% python3 -q
>>> import numpy as np
>>> np.set_printoptions(precision=1, suppress=True, linewidth=200)
>>> feats = np.array([[8, 8, 4, 4, 4],
...     [2, 3, 8, 4, 1],
...     [2, 6, 6, 3, 0],
...     [9, 8, 0, 1, 6],
...     [3, 8, 5, 1, 2],
...     [3, 0, 8, 3, 5],
...     [1, 9, 3, 1, 4],
...     [5, 1, 8, 2, 2],
...     [0, 2, 3, 4, 4]])
>>> feats
array([[8, 8, 4, 4, 4],
       [2, 3, 8, 4, 1],
       [2, 6, 6, 3, 0],
       [9, 8, 0, 1, 6],
       [3, 8, 5, 1, 2],
       [3, 0, 8, 3, 5],
       [1, 9, 3, 1, 4],
       [5, 1, 8, 2, 2],
       [0, 2, 3, 4, 4]])
>>> np.round(np.linalg.norm(feats) ** 2 / np.linalg.norm(feats, 2) ** 2, 1)
np.float64(1.3)
>>> round(np.linalg.norm(feats, "nuc"), 1)
np.float64(56.1)
>>> np.round(np.linalg.norm(feats[1] - feats[4]), 1)
np.float64(6.7)
>>> x0 = np.array([3, 1, 1, 2, 1])
>>> rhs = feats @ x0
>>> beta, lr = np.zeros(5), 1 / np.linalg.norm(feats, 2) ** 2
>>> for i in range(15):
...     beta -= lr * feats.T @ (feats @ beta - rhs)
...     if i % 5 == 0: print(i, round(np.linalg.norm(feats @ beta - rhs), 1))
... 
0 13.2
5 9.2
10 6.7
>>> beta
array([2.5, 1.3, 1.4, 1.1, 1.3])
>>> blk = np.stack([feats, -1 * feats, feats[::-1]])
>>> blk.sum(axis=0)
array([[0, 2, 3, 4, 4],
       [5, 1, 8, 2, 2],
       [1, 9, 3, 1, 4],
       [3, 0, 8, 3, 5],
       [3, 8, 5, 1, 2],
       [9, 8, 0, 1, 6],
       [2, 6, 6, 3, 0],
       [2, 3, 8, 4, 1],
       [8, 8, 4, 4, 4]])
>>> np.linalg.norm(blk, axis=(1, 2))
array([31.6, 31.6, 31.6])
>>> blk.shape
(3, 9, 5)
>>> K = np.loadtxt("m.csv", delimiter=",")
>>> K
array([[-1.3, 12. ,  0.5,  0.7, -0.4,  2.4,  0.5,  1.6],
       [-0.7,  2. , -1.3, -0.2,  0.1,  1.2, -0.6, -0.7],
       [ 0.9, -9. , -0.3,  0.6, -2.3,  1.3,  0.7, -0.3],
       [-1.1, -8. ,  0.6,  0.3,  0.6, -0.2, -0.4, -0.7],
       [ 1.1, -2. ,  1.2, -0.3, -0.8,  0.6, -0.6,  0. ]])
>>> # column 1 dominates
>>> K.reshape(2, -1)
array([[-1.3, 12. ,  0.5,  0.7, -0.4,  2.4,  0.5,  1.6, -0.7,  2. , -1.3, -0.2,  0.1,  1.2, -0.6, -0.7,  0.9, -9. , -0.3,  0.6],
       [-2.3,  1.3,  0.7, -0.3, -1.1, -8. ,  0.6,  0.3,  0.6, -0.2, -0.4, -0.7,  1.1, -2. ,  1.2, -0.3, -0.8,  0.6, -0.6,  0. ]])
>>> blk = K.reshape(5, 2, -1)
>>> blk.sum(axis=1)
array([[-1.7, 14.4,  1. ,  2.3],
       [-0.6,  3.2, -1.9, -0.9],
       [-1.4, -7.7,  0.4,  0.3],
       [-0.5, -8.2,  0.2, -0.4],
       [ 0.3, -1.4,  0.6, -0.3]])
>>> th = np.radians(30)
>>> Rm = np.eye(8)
>>> Rm[5, 5] = Rm[7, 7] = np.cos(th)
>>> Rm[5, 7], Rm[7, 5] = -np.sin(th), np.sin(th)
>>> Rm
array([[ 1. ,  0. ,  0. ,  0. ,  0. ,  0. ,  0. ,  0. ],
       [ 0. ,  1. ,  0. ,  0. ,  0. ,  0. ,  0. ,  0. ],
       [ 0. ,  0. ,  1. ,  0. ,  0. ,  0. ,  0. ,  0. ],
       [ 0. ,  0. ,  0. ,  1. ,  0. ,  0. ,  0. ,  0. ],
       [ 0. ,  0. ,  0. ,  0. ,  1. ,  0. ,  0. ,  0. ],
       [ 0. ,  0. ,  0. ,  0. ,  0. ,  0.9,  0. , -0.5],
       [ 0. ,  0. ,  0. ,  0. ,  0. ,  0. ,  1. ,  0. ],
       [ 0. ,  0. ,  0. ,  0. ,  0. ,  0.5,  0. ,  0.9]])
>>> A2 = K @ Rm.T
>>> np.allclose(np.linalg.norm(K, axis=1), np.linalg.norm(A2, axis=1))
True
>>> np.linalg.svd(K, compute_uv=False), np.linalg.svd(A2, compute_uv=False)
(array([17.4,  3.7,  2.4,  2. ,  1.5]), array([17.4,  3.7,  2.4,  2. ,  1.5]))
>>> np.abs(A2 - K).max(axis=0)
array([0. , 0. , 0. , 0. , 0. , 1.1, 0. , 1. ])
>>> A2.round(1) + 0
array([[-1.3, 12. ,  0.5,  0.7, -0.4,  1.3,  0.5,  2.6],
       [-0.7,  2. , -1.3, -0.2,  0.1,  1.4, -0.6,  0. ],
       [ 0.9, -9. , -0.3,  0.6, -2.3,  1.3,  0.7,  0.4],
       [-1.1, -8. ,  0.6,  0.3,  0.6,  0.2, -0.4, -0.7],
       [ 1.1, -2. ,  1.2, -0.3, -0.8,  0.5, -0.6,  0.3]])
>>> m1 = np.loadtxt("a.csv", delimiter=",")
>>> m1
array([[ 2.,  1.,  1.],
       [ 2., -1.,  0.],
       [-2.,  1., -2.],
       [-2., -2.,  0.],
       [-2., -1., -1.],
       [10., -3.,  1.]])
>>> A2 = m1 / np.sqrt((m1 ** 2).mean(axis=1, keepdims=True))
>>> A2[0]
array([1.4, 0.7, 0.7])
>>> np.linalg.matrix_rank(A2) == np.linalg.matrix_rank(m1)
np.True_
>>> m1 - m1.mean(axis=1, keepdims=True)
array([[ 0.7, -0.3, -0.3],
       [ 1.7, -1.3, -0.3],
       [-1. ,  2. , -1. ],
       [-0.7, -0.7,  1.3],
       [-0.7,  0.3,  0.3],
       [ 7.3, -5.7, -1.7]])
>>> cov = m1.T @ m1
>>> np.linalg.svd(m1, compute_uv=False) ** 2
array([128.9,  11. ,   4.1])
>>> (m1 @ m1.T).shape
(6, 6)
>>> cov
array([[120., -26.,  18.],
       [-26.,  17.,  -3.],
       [ 18.,  -3.,   7.]])
>>> np.linalg.eigvalsh(cov)[::-1]
array([128.9,  11. ,   4.1])
>>> blk = np.stack([m1, 3 * m1, m1[::-1]])
>>> blk.sum(axis=0)
array([[ 18.,   1.,   5.],
       [  6.,  -5.,  -1.],
       [-10.,   2.,  -8.],
       [-10.,  -7.,  -2.],
       [ -6.,  -5.,  -4.],
       [ 42., -11.,   5.]])
>>> (blk @ m1.T).shape
(3, 6, 6)
>>> np.einsum("bij,cij->bc", blk, blk)
array([[ 144.,  432.,   34.],
       [ 432., 1296.,  102.],
       [  34.,  102.,  144.]])
>>> np.linalg.matrix_rank(blk)
array([3, 3, 3])
>>> A2 = np.c_[m1[:, :1] @ np.array([[3]]), np.array([1, 1, -2, 3, -2, 4])]
>>> A2
array([[ 6.,  1.],
       [ 6.,  1.],
       [-6., -2.],
       [-6.,  3.],
       [-6., -2.],
       [30.,  4.]])
>>> np.linalg.matrix_rank(np.c_[m1, A2])
np.int64(4)
>>> np.round(np.linalg.norm(A2 - m1 @ np.linalg.lstsq(m1, A2)[0], axis=0), 1) + 0
array([0. , 2.5])
>>> np.linalg.norm(np.linalg.qr(m1)[0].T @ A2, axis=0) ** 2 / ((A2 ** 2).sum(axis=0) + 1e-12)
array([1. , 0.8])
>>> np.round(np.linalg.lstsq(m1, A2[:, 0])[0], 1) + 0
array([3., 0., 0.])
>>> W0 = np.load("run8.npy")
>>> W0
array([[  7.4,  15.5,  10.3],
       [-11.1,  15.5,   6. ],
       [ 14.4, -13.7,   1.9],
       [  2.7,  -2. , -19.7],
       [ 10.7,   6.5, -15.6],
       [  7.9,  11.5,  14.4],
       [ 11.3,  16.5,  -0.2],
       [-17.2, -10. ,  -1.8],
       [  7.6, -18.5,  -1.3],
       [  8.1, -12.4, -13.4],
       [ 15.5, -10.3,   7.3]])
>>> P = W0 @ np.linalg.solve(W0.T @ W0, W0.T)
>>> P.round(1) + 0
array([[ 0.2,  0.1,  0. , -0.1,  0. ,  0.2,  0.2, -0.2, -0.1, -0.1,  0.1],
       [ 0.1,  0.2, -0.2, -0.1, -0.1,  0.1,  0. ,  0. , -0.2, -0.2, -0.2],
       [ 0. , -0.2,  0.3, -0.1,  0. ,  0.1,  0. , -0.1,  0.2,  0.1,  0.3],
       [-0.1, -0.1, -0.1,  0.3,  0.3, -0.2,  0.1,  0. ,  0. ,  0.2, -0.1],
       [ 0. , -0.1,  0. ,  0.3,  0.4, -0.1,  0.2, -0.2, -0.1,  0.2, -0.1],
       [ 0.2,  0.1,  0.1, -0.2, -0.1,  0.3,  0.1, -0.2,  0. , -0.1,  0.1],
       [ 0.2,  0. ,  0. ,  0.1,  0.2,  0.1,  0.3, -0.3, -0.1,  0. ,  0. ],
       [-0.2,  0. , -0.1,  0. , -0.2, -0.2, -0.3,  0.3,  0. ,  0. , -0.1],
       [-0.1, -0.2,  0.2,  0. , -0.1,  0. , -0.1,  0. ,  0.2,  0.1,  0.2],
       [-0.1, -0.2,  0.1,  0.2,  0.2, -0.1,  0. ,  0. ,  0.1,  0.2,  0.1],
       [ 0.1, -0.2,  0.3, -0.1, -0.1,  0.1,  0. , -0.1,  0.2,  0.1,  0.3]])
>>> P @ W0[:, 2]
array([ 10.3,   6. ,   1.9, -19.7, -15.6,  14.4,  -0.2,  -1.8,  -1.3, -13.4,   7.3])
>>> np.linalg.matrix_rank(np.eye(11) - P)
np.int64(8)
>>> np.diag(P)
array([0.2, 0.2, 0.3, 0.3, 0.4, 0.3, 0.3, 0.3, 0.2, 0.2, 0.3])
>>> x0 = np.array([-2, 2, -2])
>>> rhs = W0 @ x0
>>> beta, lr = np.zeros(3), 1 / np.linalg.norm(W0, 2) ** 2
>>> for i in range(30):
...     beta -= lr * W0.T @ (W0 @ beta - rhs)
...     if i % 10 == 0: print(i, round(np.linalg.norm(W0 @ beta - rhs), 1))
... 
0 50.6
10 0.1
20 0.0
>>> beta
array([-2.,  2., -2.])
>>> np.round(np.linalg.cond(W0), 1)
np.float64(1.5)
>>> Xc = W0 - W0.mean(axis=0)
>>> left, s, Vt = np.linalg.svd(Xc, full_matrices=False)
>>> (np.sign(left[:, 0]) == np.sign(left[0, 0])).astype(int)
array([1, 1, 0, 0, 0, 1, 1, 0, 0, 0, 0])
>>> np.round(Xc.mean(axis=0), 1) + 0
array([0., 0., 0.])
>>> np.abs(left[:, 0]).argmax()
np.int64(1)
>>> np.searchsorted(np.cumsum(s ** 2) / (s ** 2).sum(), 0.9) + 1
np.int64(3)
>>> round((s ** 2).sum() ** 2 / (s ** 4).sum(), 1)
np.float64(2.6)
>>> z = W0[:, 0] > np.median(W0[:, 0])
>>> u = W0[z].mean(axis=0) - W0[~z].mean(axis=0)
>>> u
array([12.5, -4.7, -5.3])
>>> round((((W0 - W0.mean(axis=0)) @ u > 0) == z).mean(), 1)
np.float64(0.7)
>>> np.argsort(-np.abs(u).round(6), kind="stable")
array([0, 2, 1])
>>> M = np.loadtxt("test9.csv", delimiter=",")
>>> M
array([[ -2.2,  -3.1,  -3.2,  -0.1,  -0.9,  -2.8,  -2.1],
       [ 18. ,  27.1,  27. ,   0. ,   8.9,  26.9,  18.1],
       [  1.9,   3. ,   3.1,  -0.2,   0.8,   3. ,   2. ],
       [ -8. , -12. , -12.1,   0. ,  -4.1, -12. ,  -8.1]])
>>> left, s, Vt = np.linalg.svd(M)
>>> np.argmax(s[:-1] / (s[1:] + 1e-6)) + 1
np.int64(1)
>>> A2 = left[:, :1] @ np.diag(s[:1]) @ Vt[:1]
>>> round(np.linalg.norm(M - A2) / np.linalg.norm(M), 1)
np.float64(0.0)
>>> A2.round(1) + 0
array([[ -2. ,  -3.1,  -3.1,   0. ,  -1. ,  -3.1,  -2.1],
       [ 18. ,  27.1,  27. ,   0. ,   8.9,  26.9,  18.1],
       [  2. ,   3. ,   3. ,   0. ,   1. ,   3. ,   2. ],
       [ -8. , -12.1, -12.1,   0. ,  -4. , -12. ,  -8.1]])
>>> np.round(np.abs(M - A2).max(), 1)
np.float64(0.3)
>>> np.linalg.matrix_rank(A2)
np.int64(1)
>>> np.linalg.matrix_rank(M, rtol=0.05)
np.int64(1)
>>> round(float(np.linalg.norm(M - A2, 2)), 1), np.round(s[1], 1)
(0.4, np.float64(0.4))
>>> left, s, Vt = np.linalg.svd(A2)
>>> vecs = Vt[:(s > 1e-8).sum()]
>>> rng = np.random.default_rng(466)
>>> x0 = A2[2] + -3 * A2[1] + rng.integers(2) * np.eye(7)[5]
>>> x0.round(1) + 0
array([-52. , -78.2, -78.1,   0. , -25.8, -76.7, -52.3])
>>> np.round(np.diag(vecs.T @ vecs), 1) + 0
array([0.1, 0.3, 0.3, 0. , 0. , 0.2, 0.1])
>>> np.linalg.matrix_rank(np.vstack([A2, x0]))
np.int64(2)
>>> round(np.linalg.norm(x0 - vecs.T @ vecs @ x0), 1)
np.float64(0.9)
>>> np.allclose(vecs.T @ vecs @ x0, x0)
False
>>> np.round(vecs.T @ vecs, 1) + 0
array([[0.1, 0.2, 0.2, 0. , 0.1, 0.2, 0.1],
       [0.2, 0.3, 0.3, 0. , 0.1, 0.2, 0.2],
       [0.2, 0.3, 0.3, 0. , 0.1, 0.2, 0.2],
       [0. , 0. , 0. , 0. , 0. , 0. , 0. ],
       [0.1, 0.1, 0.1, 0. , 0. , 0.1, 0.1],
       [0.2, 0.2, 0.2, 0. , 0.1, 0.2, 0.2],
       [0.1, 0.2, 0.2, 0. , 0.1, 0.2, 0.1]])
>>> M.shape
(4, 7)
>>> M.sum(axis=1)
array([-14.4, 126. ,  13.6, -56.3])
>>> M.mean(axis=0)
array([ 2.4,  3.8,  3.7, -0.1,  1.2,  3.8,  2.5])
>>> np.unravel_index(np.abs(M).argmax(), M.shape)
(np.int64(1), np.int64(1))
>>> np.linalg.svd(M, compute_uv=False)
array([59.8,  0.4,  0.3,  0.1])
>>> np.linalg.matrix_rank(M)
np.int64(4)
